$ python3 -q
>>> import numpy as np
>>> import numpy.linalg as la
>>> np.set_printoptions(precision=3, suppress=True, linewidth=160)
>>> def rd(a):
...     return np.round(a, 3) + 0
... 
>>> X = np.load("x.npy")
>>> X
array([[ 1,  0,  0],
       [ 0,  1,  4],
       [-1, -1, -4],
       [-1, -2, -8],
       [ 2,  0,  0]])
>>> rd(X @ la.pinv(X) @ X)
array([[ 1.,  0.,  0.],
       [ 0.,  1.,  4.],
       [-1., -1., -4.],
       [-1., -2., -8.],
       [ 2.,  0.,  0.]])
>>> np.unique(X.round(6), axis=0).shape
(5, 3)
>>> np.abs(np.diag(la.qr(X)[1])) > 1e-9
array([ True,  True, False])
>>> rd(np.trace(la.pinv(X) @ X))
np.float64(2.0)
>>> la.lstsq(X[:-1].T, X[-1])[2]
np.int32(2)
>>> np.allclose(X[:-1].T @ la.lstsq(X[:-1].T, X[-1])[0], X[-1])
True
>>> left, sigma, Vh = la.svd(X)
>>> vecs = Vh[:(sigma > 1e-8).sum()]
>>> rng = np.random.default_rng(470347)
>>> vec = X[3] + -1 * X[1] + rng.integers(2) * np.eye(3)[2]
>>> vec
array([ -1.,  -3., -12.])
>>> rd(vecs.T @ vecs)
array([[1.   , 0.   , 0.   ],
       [0.   , 0.059, 0.235],
       [0.   , 0.235, 0.941]])
>>> np.argsort(-la.norm(X, axis=0).round(6), kind="stable")[:3]
array([2, 0, 1])
>>> la.cond(X) > 100
np.True_
>>> [round(float(x), 3) for x in la.svd(X, compute_uv=False)[:3]]
[10.178, 2.327, 0.0]
>>> W = np.array([[9, 1], [-5, -2], [0, -8]])
>>> b = np.array([-4, 2])
>>> H = np.maximum(X @ W + b, 0)
>>> la.matrix_rank(H)
np.int64(2)
>>> print((H > 0).astype(int))
[[1 1]
 [0 0]
 [0 1]
 [0 1]
 [1 1]]
>>> C = np.array([[-1, -1], [-5, 4]])
>>> (H @ C).round(6).argmax(axis=1)
array([1, 0, 1, 1, 1])
>>> print(H @ C)
[[ -20    7]
 [   0    0]
 [-175  140]
 [-345  276]
 [ -34    2]]
>>> arr = np.load("case6.npy")
>>> arr
array([[ 0.16,  0.15,  0.39,  0.34,  0.12],
       [-0.55,  1.63,  0.38, -1.65,  1.23],
       [-1.23,  0.87, -1.25, -1.13,  0.  ],
       [ 0.85, -1.37, -0.61,  0.17, -1.2 ],
       [-0.2 , -1.2 , -3.48, -0.46, -3.16]])
>>> # rank 4
>>> out = arr / la.norm(arr, axis=1, keepdims=True)
>>> cov = out @ out.T
>>> (cov - 2 * np.eye(5)).round(6).argmax(axis=1)
array([1, 2, 1, 4, 3])
>>> rd(np.degrees(np.arccos(np.clip(cov[1, 3], -1, 1))))
np.float64(145.222)
>>> out = np.array([[-2, -3], [2, 2], [-1, -1], [-1, 3], [0, 2]])
>>> print(rd(np.einsum("ik,kj->ji", arr, out)))
[[-0.75  5.63  6.58 -4.    1.94]
 [ 0.69  2.04  3.29 -6.57 -6.02]]
>>> rd(np.einsum("ij->j", arr))
array([-0.97,  0.08, -4.57, -2.73, -3.01])
>>> rd(out.T @ arr.T)
array([[-0.75,  5.63,  6.58, -4.  ,  1.94],
       [ 0.69,  2.04,  3.29, -6.57, -6.02]])
>>> M = np.load("layer5.npy")
>>> print(M)
[[ 1.126 -0.3   -4.862]
 [ 4.885 -1.056 -0.149]
 [-0.519  4.907  0.805]
 [-1.765  3.844  2.666]
 [-2.137  1.4    4.298]
 [ 4.879 -1.068  0.232]
 [-1.124  4.857 -0.377]
 [ 2.585 -3.504 -2.458]
 [-4.924 -0.795 -0.353]
 [ 3.436 -2.445 -2.686]
 [-3.344  2.434  2.809]
 [-1.67   3.031  3.609]
 [ 2.189  3.931 -2.181]
 [ 2.585  1.242 -4.096]
 [-0.866  2.002  4.499]
 [ 2.652 -4.197 -0.592]
 [ 1.269 -1.996  4.405]
 [-2.269 -0.647 -4.408]
 [ 1.31  -2.356  4.211]
 [-2.117 -2.801  3.559]
 [-1.23  -3.204 -3.636]
 [-4.994  0.209  0.132]
 [ 3.531  3.026  1.838]
 [-4.225 -1.703  2.061]
 [ 3.591  1.755  3.004]
 [-1.251 -3.052 -3.758]]
>>> cen = M - M.mean(axis=0)
>>> left, sigma, Vh = la.svd(cen, full_matrices=False)
>>> np.searchsorted(np.cumsum(sigma ** 2) / (sigma ** 2).sum(), 0.9) + 1
np.int64(3)
>>> la.matrix_rank(cen)
np.int64(3)
>>> rd(sigma ** 2 / (sigma ** 2).sum())
array([0.462, 0.298, 0.24 ])
>>> print(rd(sigma))
[17.287 13.874 12.46 ]
>>> print(rd(np.abs(Vh[-1])))
[0.038 0.824 0.566]
>>> data = np.load("dump.npy")
>>> data
array([[-3, -2, -1],
       [ 0,  1,  2],
       [ 3,  4,  5],
       [ 6,  7,  8],
       [ 9, 10, 11]])
>>> r = la.matrix_rank(data)
>>> r
np.int64(2)
>>> ns = la.svd(data)[2][r:].T
>>> print(rd(ns[:, 0] / ns[np.abs(ns[:, 0]).round(6).argmax(), 0]))
[-0.5  1.  -0.5]
>>> [int(la.matrix_rank(data[:, :j + 1])) for j in range(3)]
[1, 2, 2]
>>> rd(ns @ ns.T)
array([[ 0.167, -0.333,  0.167],
       [-0.333,  0.667, -0.333],
       [ 0.167, -0.333,  0.167]])
>>> print(la.matrix_rank(data.T @ data), la.matrix_rank(data @ data.T))
2 2
>>> print(ns.shape)
(3, 1)
>>> feats = np.loadtxt("arr.csv", delimiter=",")
>>> print(feats)
[[-2.  4.  1.]
 [-2.  4.  1.]
 [-2.  4.  1.]]
>>> out = feats / np.sqrt((feats ** 2).mean(axis=1, keepdims=True))
>>> la.matrix_rank(out) == la.matrix_rank(feats)
np.True_
>>> la.matrix_rank(feats - feats.mean(axis=1, keepdims=True))
np.int64(1)
>>> A = np.loadtxt("w.csv", delimiter=",")
>>> A
array([[-1.,  0.,  1.],
       [ 2.,  3.,  4.],
       [ 5.,  6.,  7.],
       [ 8.,  9., 10.]])
>>> # rows and columns are dependent
>>> t3 = np.stack([A, 5 * A, A[::-1]])
>>> np.einsum("bij,cij->bc", t3, t3)
array([[ 386., 1930.,  116.],
       [1930., 9650.,  580.],
       [ 116.,  580.,  386.]])
>>> t3.shape
(3, 4, 3)
>>> t3.sum(axis=0)
array([[ 2.,  9., 16.],
       [17., 24., 31.],
       [32., 39., 46.],
       [47., 54., 61.]])
>>> def softmax(z):
...     e = np.exp(z - z.max(axis=-1, keepdims=True))
...     return e / e.sum(axis=-1, keepdims=True)
... 
>>> rd(softmax(A[3] + -2))
array([0.09 , 0.245, 0.665])
>>> rd(softmax(10 * A[3]))
array([0., 0., 1.])
>>> att = A @ A.T / np.sqrt(3)
>>> softmax(att)[3] @ A
array([ 8.,  9., 10.])
>>> rd(softmax(att))
array([[0.25, 0.25, 0.25, 0.25],
       [0.  , 0.  , 0.  , 1.  ],
       [0.  , 0.  , 0.  , 1.  ],
       [0.  , 0.  , 0.  , 1.  ]])
>>> softmax(att).round(6).argmax(axis=1)
array([0, 3, 3, 3])
>>> left, sigma, Vh = la.svd(A)
>>> rd(sigma)
array([19.575,  1.679,  0.   ])
>>> out = left[:, :2] @ np.diag(sigma[:2]) @ Vh[:2]
>>> la.matrix_rank(A, rtol=0.05)
np.int64(2)
>>> rd(np.abs(A - out).max())
np.float64(0.0)
>>> la.matrix_rank(out)
np.int64(2)
>>> print(rd(la.norm(A, 2) / la.norm(A)))
0.996
>>> np.argsort(-la.norm(A, axis=0).round(6), kind="stable")[:3]
array([2, 1, 0])
>>> [round(float(x), 3) for x in la.svd(A, compute_uv=False)[:3]]
[19.575, 1.679, 0.0]
>>> out = np.array([[0, 0], [0, 1], [0, 0]])
>>> la.matrix_rank(np.vstack([A, out.T]))
np.int64(3)
>>> A @ out
array([[0., 0.],
       [0., 3.],
       [0., 6.],
       [0., 9.]])
>>> np.einsum("ik,kj->ji", A, out)
array([[0., 0., 0., 0.],
       [0., 3., 6., 9.]])
>>> F = np.load("a.npy")
>>> rd(F)
array([[ 0.044,  0.204, -0.015],
       [ 0.204,  0.951, -0.068],
       [-0.015, -0.068,  0.005]])
>>> rd(np.trace(la.pinv(F) @ F))
np.float64(1.0)
>>> rd(F @ la.pinv(F) @ F)
array([[ 0.044,  0.204, -0.015],
       [ 0.204,  0.951, -0.068],
       [-0.015, -0.068,  0.005]])
>>> m1 = np.loadtxt("data.csv", delimiter=",")
>>> m1
array([[1.   , 0.   , 0.   , 0.   , 0.   ],
       [0.333, 0.667, 0.   , 0.   , 0.   ],
       [0.2  , 0.2  , 0.2  , 0.2  , 0.2  ],
       [0.   , 0.5  , 0.   , 0.5  , 0.   ],
       [0.   , 0.   , 0.   , 0.5  , 0.5  ]])
>>> f = np.array([-5, 4, 0, -2, 1])
>>> out = m1 + np.outer(f, np.eye(5)[4])
>>> rd(la.det(out) / la.det(m1)), rd(1 + la.solve(m1, f)[4])
(np.float64(15.493), np.float64(15.493))
>>> out
array([[ 1.   ,  0.   ,  0.   ,  0.   , -5.   ],
       [ 0.333,  0.667,  0.   ,  0.   ,  4.   ],
       [ 0.2  ,  0.2  ,  0.2  ,  0.2  ,  0.2  ],
       [ 0.   ,  0.5  ,  0.   ,  0.5  , -2.   ],
       [ 0.   ,  0.   ,  0.   ,  0.5  ,  1.5  ]])
>>> la.matrix_rank(out - m1)
np.int64(1)
>>> print(la.matrix_rank(la.inv(out) - la.inv(m1), tol=1e-8))
1
>>> W = np.array([[0, -3, -2, -3, -1, 1],
...     [-3, 0, 3, 1, 3, -1],
...     [-2, 2, -1, -3, 3, 0],
...     [2, 1, -2, 0, -1, -3],
...     [-2, 2, -1, 3, -1, 0]])
>>> b = np.array([1, 1, 1, 1, 0, 1])
>>> H = np.maximum(m1 @ W + b, 0)
>>> rd(H)
array([[1.   , 0.   , 0.   , 0.   , 0.   , 2.   ],
       [0.   , 0.001, 2.335, 0.668, 1.668, 0.666],
       [0.   , 1.4  , 0.4  , 0.6  , 0.6  , 0.4  ],
       [0.5  , 1.5  , 1.5  , 1.5  , 1.   , 0.   ],
       [1.   , 2.5  , 0.   , 2.5  , 0.   , 0.   ]])
>>> C = np.array([[-3, 0], [3, 2], [-2, -1], [-2, -3], [-3, 0], [-2, 3]])
>>> rd(H @ C)
array([[ -7.   ,   6.   ],
       [-12.339,  -2.339],
       [ -0.4  ,   1.8  ],
       [ -6.   ,  -3.   ],
       [ -0.5  ,  -2.5  ]])
>>> W @ C
array([[ 2,  8],
       [-6, -9],
       [11, 14],
       [10, -5],
       [11, -4]])
>>> f = np.array([0, 3, 2])
>>> rd(np.array([np.convolve(row, f, "same") for row in H]))
array([[3.   , 2.   , 0.   , 0.   , 0.   , 6.   ],
       [0.   , 0.003, 7.007, 6.674, 6.34 , 5.334],
       [0.   , 4.2  , 4.   , 2.6  , 3.   , 2.4  ],
       [1.5  , 5.5  , 7.5  , 7.5  , 6.   , 2.   ],
       [3.   , 9.5  , 5.   , 7.5  , 5.   , 0.   ]])
>>> np.polyval(f, H[4])
array([5. , 9.5, 2. , 9.5, 2. , 2. ])
>>> left, sigma, Vh = la.svd(m1, full_matrices=False)
>>> rd(np.abs(Vh[0]))
array([0.811, 0.499, 0.053, 0.272, 0.128])
>>> np.abs(left[:, 0]).round(6).argmax()
np.int64(0)
>>> vec = np.array([-3, 2, 0, 0, 2])
>>> np.sign((m1 @ vec).round(6))
array([-1.,  1.,  1.,  1.,  1.])
>>> la.norm(m1 @ vec) <= la.norm(m1, 2) * la.norm(vec) + 1e-9
np.True_
